% ipython --no-banner

In [1]: import numpy as np

In [2]: np.set_printoptions(precision=1, suppress=True, linewidth=100)

In [3]: W0 = np.load("x.npy")

In [4]: W0
Out[4]: 
array([[ 0,  0, -1, -1,  0],
       [ 0,  0, -1,  2, -1],
       [ 1,  1,  0, -3, -1],
       [ 1, -2,  3,  0,  2],
       [ 0,  1,  1, -2,  0]])

In [5]: # skew-symmetric

In [6]: rank = np.linalg.matrix_rank(W0)

In [7]: rank
Out[7]: np.int64(4)

In [8]: N = np.linalg.svd(W0)[2][rank:].T

In [9]: np.linalg.matrix_rank(W0.T @ W0), np.linalg.matrix_rank(W0 @ W0.T)
Out[9]: (np.int64(4), np.int64(4))

In [10]: np.allclose(W0 @ N, 0)
Out[10]: True

In [11]: N.shape
Out[11]: (5, 1)

In [12]: U, sig, VT = np.linalg.svd(W0)

In [13]: V = VT[:(sig > 1e-8).sum()]

In [14]: rng = np.random.default_rng(79)

In [15]: x0 = W0[3] + 5 * W0[1] + rng.integers(2) * np.eye(5)[3]

In [16]: x0
Out[16]: array([ 1., -2., -2., 10., -3.])

In [17]: print(np.diag(V.T @ V))
[0.7 0.7 1.  1.  0.7]

In [18]: np.linalg.matrix_rank(np.vstack([W0, x0]))
Out[18]: np.int64(4)

In [19]: np.round(V.T @ V, 1) + 0
Out[19]: 
array([[ 0.7, -0.3,  0.1, -0.1, -0.3],
       [-0.3,  0.7,  0.1, -0.1, -0.3],
       [ 0.1,  0.1,  1. ,  0. ,  0.1],
       [-0.1, -0.1,  0. ,  1. , -0.1],
       [-0.3, -0.3,  0.1, -0.1,  0.7]])

In [20]: print(np.allclose(V.T @ V @ x0, x0))
True

In [21]: U, sig, VT = np.linalg.svd(W0)

In [22]: sig.round(1) + 0
Out[22]: array([4.5, 4.5, 1.2, 1.2, 0. ])

In [23]: np.argmax(sig[:-1] / (sig[1:] + 1e-6)) + 1
Out[23]: np.int64(4)

In [24]: A2 = U[:, :4] @ np.diag(sig[:4]) @ VT[:4]

In [25]: print(np.linalg.matrix_rank(A2))
4

In [26]: np.round(np.linalg.norm(W0 - A2, 2), 1), np.round(sig[4], 1)
Out[26]: (np.float64(0.0), np.float64(0.0))

In [27]: print(np.round(np.abs(W0 - A2).max(), 1))
0.0

In [28]: idx = rng.permutation(5)

In [29]: print(idx)
[4 0 1 2 3]

In [30]: A2 = W0[idx][:, idx]

In [31]: A2
Out[31]: 
array([[ 0,  0,  1,  1, -2],
       [ 0,  0,  0, -1, -1],
       [-1,  0,  0, -1,  2],
       [-1,  1,  1,  0, -3],
       [ 2,  1, -2,  3,  0]])

In [32]: np.trace(A2)
Out[32]: np.int64(0)

In [33]: print(np.round(np.sort(np.abs(np.linalg.eigvals(A2))), 1) + 0)
[0.  1.2 1.2 4.5 4.5]

In [34]: np.diag(A2)
Out[34]: array([0, 0, 0, 0, 0])

In [35]: print(round(float(np.linalg.det(A2)), 1), round(np.linalg.det(W0[idx]), 1))
0.0 0.0
